In [1]: import numpy as np

In [2]: from numpy import linalg as LA

In [3]: np.set_printoptions(precision=2, suppress=True, linewidth=100)

In [4]: X = np.loadtxt("mat.csv", delimiter=",")

In [5]: X
Out[5]: 
array([[114.07,  53.03,  46.01],
       [ 92.82,  41.92,  39.97],
       [-38.9 , -16.06, -20.01],
       [ 12.  ,   6.98,   1.94],
       [ -9.  ,  -6.05,   0.05]])

In [6]: def softmax(z):
   ...:     e = np.exp(z - z.max(axis=-1, keepdims=True))
   ...:     return e / e.sum(axis=-1, keepdims=True)
   ...: 

In [7]: softmax(X).sum(axis=1)
Out[7]: array([1., 1., 1., 1., 1.])

In [8]: S = X @ X.T / np.sqrt(3)

In [9]: softmax(S)[2] @ X
Out[9]: array([-38.9 , -16.06, -20.01])

In [10]: softmax(S).round(6).argmax(axis=1)
Out[10]: array([0, 0, 2, 0, 2])

In [11]: np.round(softmax(S + np.triu(np.full(S.shape, -np.inf), 1)), 2) + 0
Out[11]: 
array([[1., 0., 0., 0., 0.],
       [1., 0., 0., 0., 0.],
       [0., 0., 1., 0., 0.],
       [1., 0., 0., 0., 0.],
       [0., 0., 1., 0., 0.]])

In [12]: np.round(softmax(S), 2) + 0
Out[12]: 
array([[1., 0., 0., 0., 0.],
       [1., 0., 0., 0., 0.],
       [0., 0., 1., 0., 0.],
       [1., 0., 0., 0., 0.],
       [0., 0., 1., 0., 0.]])

In [13]: vec = np.array([1, -2, 0])

In [14]: h1 = np.maximum(X @ vec, 0)

In [15]: h1
Out[15]: array([8.01, 8.98, 0.  , 0.  , 3.1 ])

In [16]: np.maximum(X @ vec, 0) - np.maximum(-X @ vec, 0)
Out[16]: array([ 8.01,  8.98, -6.78, -1.96,  3.1 ])

In [17]: np.maximum(X @ (3 * vec), 0)
Out[17]: array([24.03, 26.94,  0.  ,  0.  ,  9.3 ])

In [18]: F = np.loadtxt("case13.csv", delimiter=",")

In [19]: F
Out[19]: 
array([[ 2.,  4.,  0., -5., -5.],
       [-5.,  2.,  4.,  0., -5.],
       [-5., -5.,  2.,  4.,  0.],
       [ 0., -5., -5.,  2.,  4.],
       [ 4.,  0., -5., -5.,  2.]])

In [20]: vec = np.array([0, -3, -2, -3, -1])

In [21]: y = F @ vec

In [22]: beta, lr = np.zeros(5), 1 / LA.norm(F, 2) ** 2

In [23]: for i in range(6):
    ...:     beta -= lr * F.T @ (F @ beta - y)
    ...:     if i % 2 == 0: print(i, round(LA.norm(F @ beta - y), 2))
    ...: 
0 14.73
2 12.08
4 9.92

In [24]: beta
Out[24]: array([ 0.35, -1.05, -1.97, -1.46,  0.02])

In [25]: J = np.loadtxt("sample19.csv", delimiter=",")

In [26]: J
Out[26]: 
array([[-2.,  7.,  0.,  0.,  0.,  0.],
       [ 3.,  1.,  0.,  0.,  0.,  0.],
       [-3., -1.,  0.,  0.,  0.,  0.],
       [ 0.,  0., -2.,  7.,  0.,  0.],
       [ 0.,  0.,  3.,  1.,  0.,  0.],
       [ 0.,  0., -3., -1.,  0.,  0.],
       [ 0.,  0.,  0.,  0., -2.,  7.],
       [ 0.,  0.,  0.,  0.,  3.,  1.],
       [ 0.,  0.,  0.,  0., -3., -1.]])

In [27]: other = J / np.sqrt((J ** 2).mean(axis=1, keepdims=True))

In [28]: LA.matrix_rank(other) == LA.matrix_rank(J)
Out[28]: np.True_

In [29]: other[7]
Out[29]: array([0.  , 0.  , 0.  , 0.  , 2.32, 0.77])

In [30]: LA.matrix_rank(J - J.mean(axis=1, keepdims=True))
Out[30]: np.int64(5)

In [31]: other = np.array([[-2, 4, 2, -5]])

In [32]: M = other.T @ other

In [33]: M
Out[33]: 
array([[  4,  -8,  -4,  10],
       [ -8,  16,   8, -20],
       [ -4,   8,   4, -10],
       [ 10, -20, -10,  25]])

In [34]: evals, evecs = LA.eigh(M)

In [35]: vec = np.array([-2, -2, 2, 1])

In [36]: (np.sign(evecs[:, -1].round(6)) == np.sign(evecs[0, -1].round(6))).astype(int)
Out[36]: array([1, 0, 0, 1])

In [37]: round(vec @ M @ vec / (vec @ vec), 2), round(float(evals[0]), 2), np.round(evals[-1], 2)
Out[37]: (np.float64(1.92), -0.0, np.float64(49.0))

In [38]: vec @ M @ vec
Out[38]: np.int64(25)

In [39]: vec = np.array([4, -5, 0, -4])

In [40]: h1 = np.maximum(M @ vec, 0)

In [41]: np.maximum(M @ (3 * vec), 0)
Out[41]: array([ 48,   0,   0, 120])

In [42]: M.T @ h1
Out[42]: array([ 464, -928, -464, 1160])

In [43]: h1
Out[43]: array([16,  0,  0, 40])

In [44]: np.flatnonzero(h1 > 1e-9)
Out[44]: array([0, 3])

In [45]: round(float(np.trace(LA.pinv(M) @ M)), 2)
Out[45]: 1.0

In [46]: LA.lstsq(M[:-1].T, M[-1])[2]
Out[46]: np.int32(1)

In [47]: M @ LA.pinv(M) @ M
Out[47]: 
array([[  4.,  -8.,  -4.,  10.],
       [ -8.,  16.,   8., -20.],
       [ -4.,   8.,   4., -10.],
       [ 10., -20., -10.,  25.]])

In [48]: np.allclose(M[:-1].T @ LA.lstsq(M[:-1].T, M[-1])[0], M[-1])
Out[48]: True

In [49]: np.unique(M.round(6), axis=0).shape
Out[49]: (4, 4)

In [50]: feats = np.array([[0.0, -1.0, 0.0, 0.0, 0.0],
    ...:     [-1.0, 0.0, 0.0, 0.0, 0.0],
    ...:     [0.0, 0.0, 0.0, 0.0, -1.0],
    ...:     [0.0, 0.0, 0.0, 0.0, 0.0],
    ...:     [0.0, 0.0, -1.0, 0.0, 0.0]])

In [51]: evals, evecs = LA.eigh(feats)

In [52]: LA.eigvalsh(feats + 2 * np.eye(5))
Out[52]: array([1., 1., 2., 3., 3.])

In [53]: np.round(evecs.T @ evecs, 2) + 0
Out[53]: 
array([[1., 0., 0., 0., 0.],
       [0., 1., 0., 0., 0.],
       [0., 0., 1., 0., 0.],
       [0., 0., 0., 1., 0.],
       [0., 0., 0., 0., 1.]])

In [54]: np.round(evecs @ np.diag(evals) @ evecs.T, 2) + 0
Out[54]: 
array([[ 0., -1.,  0.,  0.,  0.],
       [-1.,  0.,  0.,  0.,  0.],
       [ 0.,  0.,  0.,  0., -1.],
       [ 0.,  0.,  0.,  0.,  0.],
       [ 0.,  0., -1.,  0.,  0.]])

In [55]: LA.svd(feats, compute_uv=False)
Out[55]: array([1., 1., 1., 1., 0.])

In [56]: arr = np.load("block8.npy")

In [57]: arr
Out[57]: 
array([[-0.79, -0.22, -0.19,  0.04, -0.53],
       [-0.22,  0.01, -0.64, -0.21,  0.59],
       [-0.19, -0.64,  1.4 , -0.94,  0.12],
       [ 0.04, -0.21, -0.94, -0.06,  0.16],
       [-0.53,  0.59,  0.12,  0.16,  0.44]])

In [58]: np.round(np.einsum("ij,ji->", arr, arr), 2)
Out[58]: np.float64(7.0)

In [59]: np.kron(np.eye(2, dtype=int), arr)
Out[59]: 
array([[-0.79, -0.22, -0.19,  0.04, -0.53, -0.  , -0.  , -0.  ,  0.  , -0.  ],
       [-0.22,  0.01, -0.64, -0.21,  0.59, -0.  ,  0.  , -0.  , -0.  ,  0.  ],
       [-0.19, -0.64,  1.4 , -0.94,  0.12, -0.  , -0.  ,  0.  , -0.  ,  0.  ],
       [ 0.04, -0.21, -0.94, -0.06,  0.16,  0.  , -0.  , -0.  , -0.  ,  0.  ],
       [-0.53,  0.59,  0.12,  0.16,  0.44, -0.  ,  0.  ,  0.  ,  0.  ,  0.  ],
       [-0.  , -0.  , -0.  ,  0.  , -0.  , -0.79, -0.22, -0.19,  0.04, -0.53],
       [-0.  ,  0.  , -0.  , -0.  ,  0.  , -0.22,  0.01, -0.64, -0.21,  0.59],
       [-0.  , -0.  ,  0.  , -0.  ,  0.  , -0.19, -0.64,  1.4 , -0.94,  0.12],
       [ 0.  , -0.  , -0.  , -0.  ,  0.  ,  0.04, -0.21, -0.94, -0.06,  0.16],
       [-0.  ,  0.  ,  0.  ,  0.  ,  0.  , -0.53,  0.59,  0.12,  0.16,  0.44]])

In [60]: round(float(np.einsum("ii->", arr)), 2)
Out[60]: 1.0

In [61]: round(float(LA.det(arr.T)), 2)
Out[61]: 0.0
